$ python3 -q
>>> import numpy as np
>>> np.set_printoptions(suppress=True, linewidth=160)
>>> E = np.load("w.npy")
>>> E
array([[ 1,  0,  0,  0],
       [ 3,  1,  0,  0],
       [ 1, -2,  1,  0],
       [ 3,  1,  0,  1]])
>>> # triangular: eigenvalues sit on the diagonal
>>> u = np.array([2, 3, 2, 2])
>>> A2 = E + np.outer(u, np.eye(4)[3])
>>> A2
array([[ 1.,  0.,  0.,  2.],
       [ 3.,  1.,  0.,  3.],
       [ 1., -2.,  1.,  2.],
       [ 3.,  1.,  0.,  3.]])
>>> np.linalg.matrix_rank(A2 - E)
np.int64(1)
>>> E @ E
array([[ 1,  0,  0,  0],
       [ 6,  1,  0,  0],
       [-4, -4,  1,  0],
       [ 9,  2,  0,  1]])
>>> np.linalg.matrix_power(E - np.diag(np.diag(E)), 4)
array([[0, 0, 0, 0],
       [0, 0, 0, 0],
       [0, 0, 0, 0],
       [0, 0, 0, 0]])
>>> np.linalg.matrix_rank(E - E[0, 0] * np.eye(4))
np.int64(2)
>>> A2 = np.linalg.inv(E)
>>> A2
array([[ 1.,  0.,  0.,  0.],
       [-3.,  1., -0., -0.],
       [-7.,  2.,  1., -0.],
       [ 0., -1.,  0.,  1.]])
>>> (np.abs(A2) > 1e-9).astype(int)
array([[1, 0, 0, 0],
       [1, 1, 0, 0],
       [1, 1, 1, 0],
       [0, 1, 0, 1]])
>>> round(np.linalg.cond(E), 2)
np.float64(37.38)
>>> E @ A2
array([[1., 0., 0., 0.],
       [0., 1., 0., 0.],
       [0., 0., 1., 0.],
       [0., 0., 0., 1.]])
>>> K = np.load("sample6.npy")
>>> K
array([[0, 2, 3],
       [1, 2, 1],
       [3, 1, 3]])
>>> u = np.array([-6, 7, 4])
>>> A2 = K + np.outer(u, np.eye(3)[2])
>>> np.linalg.matrix_rank(np.linalg.inv(A2) - np.linalg.inv(K), tol=1e-8)
np.int64(1)
>>> A2
array([[ 0.,  2., -3.],
       [ 1.,  2.,  8.],
       [ 3.,  1.,  7.]])
>>> round(float(np.linalg.det(A2) / np.linalg.det(K)), 2), round(float(1 + np.linalg.solve(K, u)[2]), 2)
(-3.27, -3.27)
>>> A2 = K / np.linalg.norm(K, axis=1, keepdims=True)
>>> gram = A2 @ A2.T
>>> (np.abs(gram) > 0.9).astype(int)
array([[1, 0, 0],
       [0, 1, 0],
       [0, 0, 1]])
>>> (gram - 2 * np.eye(3)).round(6).argmax(axis=1)
array([1, 0, 1])
>>> np.round(np.linalg.norm(A2, axis=1), 2)
array([1., 1., 1.])
>>> np.round(np.degrees(np.arccos(np.clip(gram[1, 2], -1, 1))), 2)
np.float64(41.47)
>>> proj = np.triu(np.array([[-1, 0, 2], [-2, 0, 2], [-1, -1, 0]]), 1) + np.eye(3)
>>> A2 = proj @ K @ np.linalg.inv(proj)
>>> proj @ K - K @ proj
array([[ 6.,  2.,  2.],
       [ 6.,  2.,  0.],
       [ 0.,  0., -8.]])
>>> np.trace(A2), np.trace(K)
(np.float64(5.0), np.int64(5))
>>> round(np.linalg.det(A2), 2)
np.float64(-15.0)
>>> mat = np.load("arr.npy")
>>> mat
array([[ 0.3,  2. ,  1. ,  2. ],
       [ 2. ,  0.3,  0. , -1. ],
       [-2. ,  1. , -0.7,  2. ],
       [ 0. ,  2. ,  1. ,  2.3]])
>>> Uu, sig, Vh = np.linalg.svd(mat)
>>> np.argmax(sig[:-1] / (sig[1:] + 1e-6)) + 1
np.int64(3)
>>> A2 = Uu[:, :3] @ np.diag(sig[:3]) @ Vh[:3]
>>> round(float(np.abs(mat - A2).max()), 2)
0.02
>>> A2.round(2) + 0
array([[ 0.31,  1.98,  0.99,  2.02],
       [ 2.  ,  0.3 ,  0.  , -1.  ],
       [-2.  ,  1.  , -0.7 ,  2.  ],
       [-0.01,  2.02,  1.01,  2.28]])
>>> round(np.linalg.norm(mat - A2, 2), 2), round(float(sig[3]), 2)
(np.float64(0.05), 0.05)
>>> np.linalg.matrix_rank(mat, rtol=0.05)
np.int64(3)
